>>> import numpy as np
>>> from numpy import linalg as LA
>>> np.set_printoptions(precision=2, suppress=True, linewidth=120)
>>> other = np.array([[-1.8, -0.8], [1.5, -1.3], [1.9, 0.2]])
>>> C = np.array([[0.5, -0.3, -2.2, 0.0], [-0.1, -0.3, -2.0, -0.1]])
>>> F = other @ C
>>> F
array([[-0.82,  0.78,  5.56,  0.08],
       [ 0.88, -0.06, -0.7 ,  0.13],
       [ 0.93, -0.63, -4.58, -0.02]])
>>> f, r1 = F[1], F[2]
>>> print(round(f @ f, 2))
1.28
>>> round(float(f @ r1), 2)
4.06
>>> pr = (f @ r1) / (f @ f) * f
>>> pr
array([ 2.78, -0.19, -2.21,  0.41])
>>> round(LA.norm(f + r1) ** 2 + LA.norm(f - r1) ** 2, 2)
np.float64(47.05)
>>> r1 - pr
array([-1.85, -0.44, -2.37, -0.43])
>>> def softmax(z):
...     e = np.exp(z - z.max(axis=-1, keepdims=True))
...     return e / e.sum(axis=-1, keepdims=True)
... 
>>> softmax(F).sum(axis=1)
array([1., 1., 1.])
>>> print(np.round(softmax(F[0] + 3), 2) + 0)
[0.   0.01 0.99 0.  ]
>>> np.round(softmax(F[0]), 2) + 0
array([0.  , 0.01, 0.99, 0.  ])
>>> scores = F @ F.T / np.sqrt(4)
>>> softmax(scores).round(6).argmax(axis=1)
array([0, 2, 2])
>>> J = np.load("layer13.npy")
>>> J
array([[-0.6 ,  0.61, -0.18],
       [-0.15, -0.34,  0.59],
       [ 0.08, -0.1 , -0.03],
       [ 0.72,  0.35, -0.04],
       [ 0.08, -0.42, -0.13],
       [ 0.15, -0.11, -0.64],
       [ 0.26,  0.44,  0.44]])
>>> Q, R = LA.qr(J)
>>> print(Q.shape, R.shape)
(7, 3) (3, 3)
>>> np.allclose(R.T @ R, J.T @ J)
True
>>> print(round(float(np.trace(Q @ Q.T)), 2))
3.0
>>> x0 = np.array([0, 6, 0])
>>> rhs = J @ x0
>>> np.round(LA.solve(J.T @ J, J.T @ rhs), 2) + 0
array([0., 6., 0.])
>>> rhs
array([ 3.63, -2.03, -0.58,  2.12, -2.54, -0.66,  2.64])
>>> rng = np.random.default_rng(72)
>>> rhs = rhs + 0.1 * rng.normal(size=7)
>>> rhs
array([ 3.53, -2.04, -0.52,  1.95, -2.68, -0.76,  2.74])
>>> b, *_ = LA.lstsq(J, rhs)
>>> np.round(J.T @ (rhs - J @ b), 2) + 0
array([0., 0., 0.])
>>> round(LA.norm(rhs - J @ b), 2)
np.float64(0.24)
>>> b
array([-0.05,  5.99,  0.14])
